In [1]: import numpy as np

In [2]: import numpy.linalg as la

In [3]: np.set_printoptions(precision=3, suppress=True, linewidth=200)

In [4]: A = np.load("a.npy")

In [5]: A
Out[5]: 
array([[-0.528, -0.201,  0.497, -3.512,  4.233,  1.506, -2.724,  5.563],
       [-3.122, -0.33 ,  1.201, -3.325,  5.1  ,  1.31 , -3.191,  5.133],
       [ 3.032,  4.09 , -1.588, -0.116,  4.613,  2.004,  2.302, -2.386],
       [-1.92 , -0.311, -0.987, -2.649,  5.976, -0.686, -2.661,  4.525],
       [ 1.766,  5.13 , -0.408,  1.789,  7.171,  2.554,  1.579, -3.294],
       [-1.722, -1.497,  0.731,  6.34 ,  4.62 , -0.926, -0.13 , -0.453],
       [-2.099, -1.612, -0.335, -1.545,  5.011,  2.296, -4.453,  4.796],
       [-1.99 , -1.289, -1.395, -4.221,  5.65 ,  0.945, -3.642,  7.134],
       [-1.179,  0.05 ,  0.244, -2.132,  4.784,  0.068, -4.977,  4.514],
       [-3.308, -1.069, -0.367,  6.439,  5.509, -1.512,  0.988,  0.713],
       [-2.981,  0.136,  2.921, -1.637,  5.967,  1.261, -1.674,  4.981],
       [-2.649, -0.222, -1.798,  7.728,  4.783,  0.785, -0.482, -0.968],
       [ 4.014,  4.777,  0.915,  1.551,  5.587,  4.523,  3.425, -2.902],
       [ 0.952,  4.978,  1.233,  2.388,  7.207,  2.487,  2.097, -4.389],
       [-2.967, -2.596,  0.494, -3.707,  4.179,  2.358, -4.558,  5.616],
       [-0.894, -0.215,  1.289,  6.661,  5.046, -0.476, -0.019,  0.715],
       [ 2.774,  3.206,  1.483,  1.358,  5.769,  5.507,  2.133, -3.671],
       [-1.772, -0.538, -0.379,  6.656,  4.036, -0.231,  0.281, -0.967],
       [-1.537,  0.237, -0.259, -0.606,  3.804,  1.011, -2.094,  4.49 ],
       [ 3.233,  4.906,  0.696,  0.762,  6.2  ,  3.014,  0.533, -4.138],
       [ 2.726,  5.241, -0.526,  0.925,  7.588,  4.391,  0.631, -5.441],
       [-1.493, -1.966, -1.169, -3.844,  4.494,  0.752, -5.15 ,  4.45 ],
       [-2.413,  0.207, -1.447, -3.874,  6.992,  2.227, -2.103,  5.855],
       [ 2.216,  4.595, -1.172,  1.747,  7.215,  2.717,  3.348, -3.365],
       [-2.948,  0.347, -1.525,  7.942,  4.098,  1.503, -0.306,  0.114],
       [-2.42 , -0.827, -0.547, -2.482,  6.69 ,  0.31 , -4.961,  5.402],
       [-0.951,  0.728,  1.029, -2.299,  4.527,  1.81 , -3.11 ,  3.98 ],
       [-4.027,  0.178, -1.471,  7.018,  5.952, -0.692,  0.905,  0.628],
       [-2.067, -1.481, -0.393, -3.424,  5.588,  1.439, -3.772,  4.576],
       [ 2.665,  5.019,  0.358,  2.498,  7.194,  5.363,  2.797, -5.096],
       [-2.36 , -2.784, -0.173,  5.924,  5.449, -0.77 ,  0.133, -0.595],
       [ 3.37 ,  5.592,  0.65 ,  0.805,  6.191,  5.011,  0.909, -3.977],
       [-3.255, -0.384, -0.003,  7.17 ,  5.435, -0.026,  1.384, -2.547],
       [-0.496,  0.355, -0.14 ,  7.37 ,  3.923, -2.102,  0.105, -0.898],
       [ 1.342,  3.412,  2.24 ,  2.698,  4.607,  2.924,  2.032, -3.144],
       [-0.579, -1.964, -1.49 ,  8.146,  4.38 , -2.251,  1.629, -1.293]])

In [6]: idx = A[:, 6] > np.median(A[:, 6])

In [7]: r0 = A[idx].mean(axis=0) - A[~idx].mean(axis=0)

In [8]: np.argsort(-np.abs(r0).round(6), kind="stable")
Out[8]: array([7, 6, 3, 1, 0, 5, 4, 2])

In [9]: W0 = np.loadtxt("run9.csv", delimiter=",")

In [10]: W0
Out[10]: 
array([[0., 3., 0., 3., 2., 2.],
       [4., 2., 1., 3., 3., 3.],
       [4., 2., 4., 6., 6., 5.],
       [2., 1., 3., 3., 3., 3.],
       [4., 3., 0., 2., 0., 3.],
       [0., 0., 0., 0., 0., 0.],
       [2., 6., 1., 5., 4., 3.],
       [2., 1., 1., 3., 3., 2.],
       [2., 2., 0., 2., 0., 2.],
       [0., 0., 0., 0., 0., 0.],
       [4., 2., 1., 3., 3., 3.],
       [2., 1., 3., 3., 3., 3.],
       [6., 5., 5., 8., 8., 6.],
       [0., 3., 0., 3., 2., 2.],
       [0., 3., 0., 3., 2., 2.],
       [2., 5., 0., 5., 2., 4.]])

In [11]: r0 = np.array([8, 1, -3])

In [12]: np.array([np.convolve(row, r0, "same") for row in W0])
Out[12]: 
array([[ 24.,   3.,  15.,  19.,   9.,  -4.],
       [ 20.,  -2.,  19.,  24.,  18.,  -6.],
       [ 20.,  22.,  46.,  42.,  28., -13.],
       [ 10.,  19.,  24.,  18.,  18.,  -6.],
       [ 28.,  -9.,   7.,   2.,  18.,   3.],
       [  0.,   0.,   0.,   0.,   0.,   0.],
       [ 50.,   8.,  23.,  34.,  13.,  -9.],
       [ 10.,   3.,  22.,  24.,  10.,  -7.],
       [ 18.,  -4.,  10.,   2.,  10.,   2.],
       [  0.,   0.,   0.,   0.,   0.,   0.],
       [ 20.,  -2.,  19.,  24.,  18.,  -6.],
       [ 10.,  19.,  24.,  18.,  18.,  -6.],
       [ 46.,  27.,  54.,  57.,  32., -18.],
       [ 24.,   3.,  15.,  19.,   9.,  -4.],
       [ 24.,   3.,  15.,  19.,   9.,  -4.],
       [ 42.,  -1.,  25.,  21.,  19.,  -2.]])

In [13]: np.convolve(W0[0], r0)
Out[13]: array([ 0., 24.,  3., 15., 19.,  9., -4., -6.])

In [14]: np.polyval(r0, W0[0])
Out[14]: array([-3., 72., -3., 72., 31., 31.])

In [15]: A2 = A / la.norm(A, axis=1, keepdims=True)

In [16]: C2 = A2 @ A2.T

In [17]: round(float(np.degrees(np.arccos(np.clip(C2[10, 34], -1, 1)))), 3)
Out[17]: 81.992

In [18]: d = la.norm(W0[:, None] - W0[None], axis=-1)

In [19]: d[3]
Out[19]: array([4.359, 3.   , 5.292, 0.   , 5.196, 6.403, 5.831, 2.236, 4.583, 6.403, 3.   , 0.   , 9.747, 4.359, 4.359, 5.568])

In [20]: d[:5, :5]
Out[20]: 
array([[0.   , 4.472, 8.185, 4.359, 4.69 ],
       [4.472, 0.   , 5.568, 3.   , 3.464],
       [8.185, 5.568, 0.   , 5.292, 8.544],
       [4.359, 3.   , 5.292, 0.   , 5.196],
       [4.69 , 3.464, 8.544, 5.196, 0.   ]])

In [21]: d.mean(axis=1).argmax()
Out[21]: np.int64(12)

In [22]: la.norm(W0 - W0.mean(axis=0), axis=1)
Out[22]: array([2.663, 2.023, 6.029, 2.391, 3.67 , 6.018, 4.239, 1.686, 3.197, 6.018, 2.023, 2.391, 9.961, 2.663, 2.663, 3.619])

In [23]: d[3].round(6).argsort(kind="stable")[:4]
Out[23]: array([ 3, 11,  7,  1])

In [24]: A2 = np.c_[W0[:, :3] @ np.array([[-2, -1, 1], [-2, -2, 0], [-1, -2, 3]]), np.array([-2, -3, 1, 3, -2, -4, 4, -3, -2, -1, 5, 1, 1, 0, 4, 4])]

In [25]: A2
Out[25]: 
array([[ -6.,  -6.,   0.,  -2.],
       [-13., -10.,   7.,  -3.],
       [-16., -16.,  16.,   1.],
       [ -9., -10.,  11.,   3.],
       [-14., -10.,   4.,  -2.],
       [  0.,   0.,   0.,  -4.],
       [-17., -16.,   5.,   4.],
       [ -7.,  -6.,   5.,  -3.],
       [ -8.,  -6.,   2.,  -2.],
       [  0.,   0.,   0.,  -1.],
       [-13., -10.,   7.,   5.],
       [ -9., -10.,  11.,   1.],
       [-27., -26.,  21.,   1.],
       [ -6.,  -6.,   0.,   0.],
       [ -6.,  -6.,   0.,   4.],
       [-14., -12.,   2.,   4.]])

In [26]: la.norm(la.qr(W0)[0].T @ A2, axis=0) ** 2 / ((A2 ** 2).sum(axis=0) + 1e-12)
Out[26]: array([1.   , 1.   , 1.   , 0.268])

In [27]: la.matrix_rank(A2)
Out[27]: np.int64(4)
